$ ipython --no-banner

In [1]: import numpy as np

In [2]: np.set_printoptions(suppress=True, linewidth=120)

In [3]: def rd(a):
   ...:     return np.round(a, 3) + 0
   ...: 

In [4]: M2 = np.array([[-4, 8, 9], [8, -5, 6], [4, 3, -3], [3, -9, 3], [5, 6, -1]])

In [5]: basis = np.array([[5, 3, 1, 1, 2, 1, 0, 0, 5, 4, 5, 3, 0, 2],
   ...:     [5, 5, 1, 5, 3, 2, 1, 2, 1, 0, 5, 5, 4, 3],
   ...:     [0, 3, 4, 0, 1, 0, 4, 3, 4, 5, 3, 2, 0, 3]])

In [6]: A = M2 @ basis

In [7]: A
Out[7]: 
array([[ 20,  55,  40,  36,  25,  12,  44,  43,  24,  29,  47,  46,  32,  43],
       [ 15,  17,  27, -17,   7,  -2,  19,   8,  59,  62,  33,  11, -20,  19],
       [ 35,  18,  -5,  19,  14,  10,  -9,  -3,  11,   1,  26,  21,  12,   8],
       [-30, -27,   6, -42, -18, -15,   3,  -9,  18,  27, -21, -30, -36, -12],
       [ 55,  42,   7,  35,  27,  17,   2,   9,  27,  15,  52,  43,  24,  25]])

In [8]: A.reshape(-1, 2)
Out[8]: 
array([[ 20,  55],
       [ 40,  36],
       [ 25,  12],
       [ 44,  43],
       [ 24,  29],
       [ 47,  46],
       [ 32,  43],
       [ 15,  17],
       [ 27, -17],
       [  7,  -2],
       [ 19,   8],
       [ 59,  62],
       [ 33,  11],
       [-20,  19],
       [ 35,  18],
       [ -5,  19],
       [ 14,  10],
       [ -9,  -3],
       [ 11,   1],
       [ 26,  21],
       [ 12,   8],
       [-30, -27],
       [  6, -42],
       [-18, -15],
       [  3,  -9],
       [ 18,  27],
       [-21, -30],
       [-36, -12],
       [ 55,  42],
       [  7,  35],
       [ 27,  17],
       [  2,   9],
       [ 27,  15],
       [ 52,  43],
       [ 24,  25]])

In [9]: A.ravel(order="F")
Out[9]: 
array([ 20,  15,  35, -30,  55,  55,  17,  18, -27,  42,  40,  27,  -5,   6,   7,  36, -17,  19, -42,  35,  25,   7,
        14, -18,  27,  12,  -2,  10, -15,  17,  44,  19,  -9,   3,   2,  43,   8,  -3,  -9,   9,  24,  59,  11,  18,
        27,  29,  62,   1,  27,  15,  47,  33,  26, -21,  52,  46,  11,  21, -30,  43,  32, -20,  12, -36,  24,  43,
        19,   8, -12,  25])

In [10]: T = A.reshape(5, 2, -1)

In [11]: np.einsum("ihd,jhd->hij", T, T).shape
Out[11]: (2, 5, 5)
